$ python3 -q
>>> import numpy as np
>>> import numpy.linalg as la
>>> np.set_printoptions(suppress=True, linewidth=100)
>>> W0 = np.loadtxt("mat.csv", delimiter=",")
>>> W0
array([[ 3.,  0.,  0.,  0.,  0.,  0.,  0.,  0.],
       [ 0.,  0.,  0.,  0., -2.,  0.,  0.,  0.],
       [ 0.,  0.,  0.,  0.,  0.,  1.,  0.,  0.],
       [ 0.,  0.,  3.,  0.,  0.,  0.,  0.,  0.],
       [ 0.,  0.,  0.,  0.,  0.,  0.,  0.,  3.],
       [ 0.,  0.,  0.,  0.,  0.,  0.,  0.,  0.],
       [ 0., -3.,  0.,  0.,  0.,  0.,  0.,  0.],
       [ 0.,  0.,  0.,  0.,  0.,  0., -1.,  0.]])
>>> # rows and columns are dependent
>>> (la.matrix_power((W0 != 0) + (W0.T != 0) + np.eye(8), 8) > 0).astype(int)
array([[1, 0, 0, 0, 0, 0, 0, 0],
       [0, 1, 0, 0, 1, 0, 1, 1],
       [0, 0, 1, 1, 0, 1, 0, 0],
       [0, 0, 1, 1, 0, 1, 0, 0],
       [0, 1, 0, 0, 1, 0, 1, 1],
       [0, 0, 1, 1, 0, 1, 0, 0],
       [0, 1, 0, 0, 1, 0, 1, 1],
       [0, 1, 0, 0, 1, 0, 1, 1]])
>>> W0 @ W0
array([[ 9.,  0.,  0.,  0.,  0.,  0.,  0.,  0.],
       [ 0.,  0.,  0.,  0.,  0.,  0.,  0., -6.],
       [ 0.,  0.,  0.,  0.,  0.,  0.,  0.,  0.],
       [ 0.,  0.,  0.,  0.,  0.,  3.,  0.,  0.],
       [ 0.,  0.,  0.,  0.,  0.,  0., -3.,  0.],
       [ 0.,  0.,  0.,  0.,  0.,  0.,  0.,  0.],
       [ 0.,  0.,  0.,  0.,  6.,  0.,  0.,  0.],
       [ 0.,  3.,  0.,  0.,  0.,  0.,  0.,  0.]])
>>> round(la.det(W0), 3)
np.float64(0.0)
>>> (W0 != 0).astype(int)
array([[1, 0, 0, 0, 0, 0, 0, 0],
       [0, 0, 0, 0, 1, 0, 0, 0],
       [0, 0, 0, 0, 0, 1, 0, 0],
       [0, 0, 1, 0, 0, 0, 0, 0],
       [0, 0, 0, 0, 0, 0, 0, 1],
       [0, 0, 0, 0, 0, 0, 0, 0],
       [0, 1, 0, 0, 0, 0, 0, 0],
       [0, 0, 0, 0, 0, 0, 1, 0]])
>>> np.round(np.sort(la.eigvals(W0).real), 3)
array([-1.456, -1.456,  0.   ,  0.   ,  0.   ,  1.456,  1.456,  3.   ])
>>> w1 = np.array([[3, 0], [3, 2], [2, 2], [0, 1], [1, 3], [0, 1], [3, 1], [2, 1]])
>>> b = np.array([-1, -1])
>>> H = np.maximum(W0 @ w1 + b, 0)
>>> H
array([[8., 0.],
       [0., 0.],
       [0., 0.],
       [5., 5.],
       [5., 2.],
       [0., 0.],
       [0., 0.],
       [0., 0.]])
>>> (H > 0).astype(int)
array([[1, 0],
       [0, 0],
       [0, 0],
       [1, 1],
       [1, 1],
       [0, 0],
       [0, 0],
       [0, 0]])
>>> (H > 0).mean(axis=0)
array([0.375, 0.25 ])
>>> cent = np.array([[3, 5], [5, -5]])
>>> H @ cent
array([[24., 40.],
       [ 0.,  0.],
       [ 0.,  0.],
       [40.,  0.],
       [25., 15.],
       [ 0.,  0.],
       [ 0.,  0.],
       [ 0.,  0.]])
>>> (H @ cent).round(6).argmax(axis=1)
array([1, 0, 0, 0, 0, 0, 0, 0])
